$ ipython --no-banner

In [1]: import numpy as np

In [2]: np.set_printoptions(suppress=True, linewidth=100)

In [3]: J = np.load("block0.npy")

In [4]: print(J)
[[ 35.  17.   9.   7.]
 [-34. -16.  -9.  -7.]
 [-18.  -9.  -4.  -3.]
 [-66. -33. -17. -14.]]

In [5]: print(np.unravel_index(np.abs(J).argmax(), J.shape))
(np.int64(3), np.int64(0))

In [6]: print(np.linalg.matrix_rank(J))
4

In [7]: print(np.diff(J, axis=0))
[[-69. -33. -18. -14.]
 [ 16.   7.   5.   4.]
 [-48. -24. -13. -11.]]

In [8]: print(np.round(np.linalg.norm(J), 4))
97.7036

In [9]: print(np.round(np.linalg.svd(J, compute_uv=False), 4))
[97.6943  1.031   0.8713  0.0684]

In [10]: print(np.count_nonzero(J))
16

In [11]: print(np.abs(J).max())
66.0

In [12]: print(J.mean(axis=0))
[-20.75 -10.25  -5.25  -4.25]

In [13]: U, s, Vh = np.linalg.svd(J)

In [14]: print(s.round(4))
[97.6943  1.031   0.8713  0.0684]

In [15]: print(np.argmax(s[:-1] / (s[1:] + 1e-6)) + 1)
1

In [16]: M2 = U[:, :1] @ np.diag(s[:1]) @ Vh[:1]

In [17]: print(np.round(np.linalg.norm(J - M2) / np.linalg.norm(J), 4))
0.0138

In [18]: print(round(np.abs(J - M2).max(), 4))
0.6872

In [19]: print(np.linalg.matrix_rank(M2))
1

In [20]: U, s, Vh = np.linalg.svd(J, full_matrices=False)

In [21]: print(U.shape, s.shape, Vh.shape)
(4, 4) (4,) (4, 4)

In [22]: print(np.allclose(U * s @ Vh, J))
True

In [23]: print((s > 1e-8).sum())
4

In [24]: print(s.round(4))
[97.6943  1.031   0.8713  0.0684]

In [25]: M2 = J / np.linalg.norm(J, axis=1, keepdims=True)

In [26]: C2 = M2 @ M2.T

In [27]: print(C2[1].round(4))
[-0.9999  1.      0.9984  0.9997]

In [28]: print(C2.round(4))
[[ 1.     -0.9999 -0.9991 -0.9999]
 [-0.9999  1.      0.9984  0.9997]
 [-0.9991  0.9984  1.      0.9988]
 [-0.9999  0.9997  0.9988  1.    ]]

In [29]: print(np.argwhere(np.triu(np.abs(C2) > 0.95, 1)))
[[0 1]
 [0 2]
 [0 3]
 [1 2]
 [1 3]
 [2 3]]

In [30]: print(np.round(np.linalg.norm(M2, axis=1), 4))
[1. 1. 1. 1.]

In [31]: F = np.loadtxt("sample9.csv", delimiter=",")

In [32]: print(F)
[[-0.7     0.6     0.8     3.7625  0.8     1.3    -2.      0.4   ]
 [ 0.1     0.2     0.3     1.5979  1.9     0.5     0.9     0.8   ]
 [ 1.7    -1.1    -0.6    -2.9276  0.7     1.7    -0.1     1.2   ]
 [ 0.5     0.8     0.3     1.4987  0.8     0.2     2.1     2.4   ]
 [ 1.     -0.3    -0.6    -2.8088  0.9     0.7     0.3    -0.8   ]
 [ 0.      1.     -0.2    -0.9372  0.5     2.3    -1.1     0.2   ]
 [-1.2    -0.6    -1.1    -4.9559  0.4     0.4    -1.5    -0.9   ]
 [-0.9    -0.2     0.2     1.9514  1.5     0.6     0.5    -1.3   ]
 [-0.1    -1.      1.4     6.458   2.      0.7    -1.9     1.    ]
 [-0.7    -1.5     1.5     7.7017 -1.5     0.9     0.9     0.5   ]
 [-0.6    -0.7    -1.     -4.8833 -0.4     1.5    -1.1    -0.9   ]
 [ 0.9    -0.2     2.1    11.1962  0.4     1.2    -0.1    -0.9   ]
 [ 0.6     0.3    -1.     -4.9623 -0.1    -0.2    -1.7    -1.5   ]
 [-1.1     0.4     1.4     6.6165  1.1    -0.4    -0.1     2.5   ]
 [ 0.4    -1.2    -0.7    -3.2108  0.6    -1.8     1.     -0.2   ]
 [-1.3     3.4     1.2     6.1125  0.1     0.9    -0.5    -0.1   ]
 [ 0.7     0.2    -0.7    -3.6345  0.6     1.2     1.6    -0.4   ]
 [ 0.      0.5     1.1     6.0767  0.3    -0.1    -0.9    -0.6   ]
 [ 0.2    -1.8    -0.7    -3.4101  0.1     0.     -0.3     0.    ]
 [-0.3     0.      0.2     1.6534  0.     -0.4     0.8     1.5   ]
 [-0.4    -2.2     0.4     2.3241  1.2    -0.7    -1.2    -0.1   ]]

In [33]: rng = np.random.default_rng(72800)

In [34]: idx = rng.permutation(4)

In [35]: print(idx)
[0 3 1 2]

In [36]: M2 = J[idx][:, idx]

In [37]: print(np.allclose(M2, J))
False

In [38]: print(np.trace(M2))
1.0
